$ ipython --no-banner

In [1]: import numpy as np

In [2]: np.set_printoptions(precision=1, suppress=True, linewidth=140, floatmode="fixed")

In [3]: m1 = np.load("data.npy")

In [4]: m1
Out[4]: 
array([[-1.6,  0.8, -2.2],
       [-0.9, -1.3, -0.1],
       [-1.0,  0.3, -1.1],
       [-0.7, -0.9, -0.4]])

In [5]: B = np.array([[1, 5, -9], [8, 3, 3]])

In [6]: cent = np.kron(B, m1)

In [7]: np.linalg.matrix_rank(cent)
Out[7]: np.int64(6)

In [8]: cent.shape
Out[8]: (8, 9)

In [9]: np.round(np.linalg.norm(cent, 2), 1), round(np.linalg.norm(B, 2) * np.linalg.norm(m1, 2), 1)
Out[9]: (np.float64(34.0), np.float64(34.0))

In [10]: rng = np.random.default_rng(887486)

In [11]: B = m1 + rng.integers(-2, 3, (4, 2)) @ rng.integers(-2, 3, (2, 3))

In [12]: B
Out[12]: 
array([[-1.6, -3.2, -8.2],
       [-0.9, -3.3, -3.1],
       [-7.0,  1.3, -1.1],
       [ 5.3, -1.9, -0.4]])

In [13]: B - m1
Out[13]: 
array([[ 0.0, -4.0, -6.0],
       [ 0.0, -2.0, -3.0],
       [-6.0,  1.0,  0.0],
       [ 6.0, -1.0,  0.0]])

In [14]: hat = m1 @ np.linalg.solve(m1.T @ m1, m1.T)

In [15]: np.round(np.linalg.eigvalsh(hat), 1) + 0
Out[15]: array([0.0, 1.0, 1.0, 1.0])

In [16]: np.round(np.trace(hat), 1)
Out[16]: np.float64(3.0)

In [17]: round(np.linalg.norm(m1) ** 2 / np.linalg.norm(m1, 2) ** 2, 1)
Out[17]: np.float64(1.3)

In [18]: np.linalg.norm(m1, axis=0)
Out[18]: array([2.2, 1.8, 2.5])

In [19]: round(float(np.linalg.norm(m1, 1)), 1), np.round(np.linalg.norm(m1, np.inf), 1)
Out[19]: (4.2, np.float64(4.6))

In [20]: x = np.array([5, 2, 0])

In [21]: y = m1 @ x

In [22]: beta, lr = np.zeros(3), 1 / np.linalg.norm(m1, 2) ** 2

In [23]: for i in range(10):
    ...:     beta -= lr * m1.T @ (m1 @ beta - y)
    ...:     if i % 2 == 0: print(i, round(np.linalg.norm(m1 @ beta - y), 1))
    ...: 
0 4.7
2 2.1
4 1.0
6 0.6
8 0.5

In [24]: beta
Out[24]: array([3.2, 2.9, 1.7])

In [25]: np.round(np.linalg.cond(m1), 1)
Out[25]: np.float64(20.7)

In [26]: F = np.load("mat.npy")

In [27]: F
Out[27]: 
array([[-0.4, -0.8, -0.2,  0.8],
       [-0.9,  0.8,  0.8,  1.0],
       [-0.5, -0.8, -0.3,  0.7]])

In [28]: np.linalg.matrix_rank(F, rtol=0.1)
Out[28]: np.int64(2)

In [29]: E = np.array([[-6, -3, 0, -6],
    ...:     [6, 3, 0, 6],
    ...:     [4, 2, 0, 4],
    ...:     [-4, -2, 0, -4],
    ...:     [0, 0, 0, 0]])

In [30]: np.round(np.linalg.norm(E, 2) / np.linalg.norm(E), 1)
Out[30]: np.float64(1.0)

In [31]: [round(float(x), 1) for x in np.linalg.svd(E, compute_uv=False)[:3]]
Out[31]: [15.3, 0.0, 0.0]

In [32]: np.linalg.cond(E) > 100
Out[32]: np.True_

In [33]: B = E[0, 0] * E[1:] - np.outer(E[1:, 0], E[0])

In [34]: B
Out[34]: 
array([[0, 0, 0, 0],
       [0, 0, 0, 0],
       [0, 0, 0, 0],
       [0, 0, 0, 0]])

In [35]: E[:, 0] / E[0, 0]
Out[35]: array([ 1.0, -1.0, -0.7,  0.7, -0.0])

In [36]: np.flatnonzero(~B.round(6).any(axis=1))
Out[36]: array([0, 1, 2, 3])

In [37]: np.linalg.matrix_rank(B), np.linalg.matrix_rank(E)
Out[37]: (np.int64(0), np.int64(1))

In [38]: round(float(np.trace(np.linalg.pinv(E) @ E)), 1)
Out[38]: 1.0

In [39]: E @ np.linalg.pinv(E) @ E
Out[39]: 
array([[-6.0, -3.0,  0.0, -6.0],
       [ 6.0,  3.0,  0.0,  6.0],
       [ 4.0,  2.0,  0.0,  4.0],
       [-4.0, -2.0,  0.0, -4.0],
       [ 0.0,  0.0,  0.0,  0.0]])

In [40]: np.unique(E.round(6), axis=0).shape
Out[40]: (5, 4)

In [41]: u = np.array([-6, 3, 4, -9, -9])

In [42]: M = 2 * np.eye(5) + np.outer(u, u)

In [43]: M
Out[43]: 
array([[ 38.0, -18.0, -24.0,  54.0,  54.0],
       [-18.0,  11.0,  12.0, -27.0, -27.0],
       [-24.0,  12.0,  18.0, -36.0, -36.0],
       [ 54.0, -27.0, -36.0,  83.0,  81.0],
       [ 54.0, -27.0, -36.0,  81.0,  83.0]])

In [44]: q = M.astype(float).copy()

In [45]: for j in range(5):
    ...:     q[:, j] -= q[:, :j] @ (q[:, :j].T @ q[:, j])
    ...:     q[:, j] /= np.linalg.norm(q[:, j])
    ...: 

In [46]: np.round(q.T @ q, 1) + 0
Out[46]: 
array([[1.0, 0.0, 0.0, 0.0, 0.0],
       [0.0, 1.0, 0.0, 0.0, 0.0],
       [0.0, 0.0, 1.0, 0.0, 0.0],
       [0.0, 0.0, 0.0, 1.0, 0.0],
       [0.0, 0.0, 0.0, 0.0, 1.0]])

In [47]: q.round(1) + 0
Out[47]: 
array([[ 0.4,  0.4,  0.5, -0.6, -0.3],
       [-0.2,  0.9, -0.2,  0.3,  0.2],
       [-0.3,  0.0,  0.9,  0.4,  0.2],
       [ 0.6,  0.0,  0.0,  0.7, -0.5],
       [ 0.6,  0.0,  0.0,  0.0,  0.8]])

In [48]: x = np.array([-1, -4, -2, -2, -2])

In [49]: [p for p in range(1, 25) if np.allclose(np.linalg.matrix_power(q, p), np.eye(5))]
Out[49]: []

In [50]: np.round(np.linalg.inv(q), 1) + 0
Out[50]: 
array([[ 0.4, -0.2, -0.3,  0.6,  0.6],
       [ 0.4,  0.9,  0.0,  0.0,  0.0],
       [ 0.5, -0.2,  0.9,  0.0,  0.0],
       [-0.6,  0.3,  0.4,  0.7,  0.0],
       [-0.3,  0.2,  0.2, -0.5,  0.8]])

In [51]: np.abs(np.linalg.eigvals(q))
Out[51]: array([1.0, 1.0, 1.0, 1.0, 1.0])
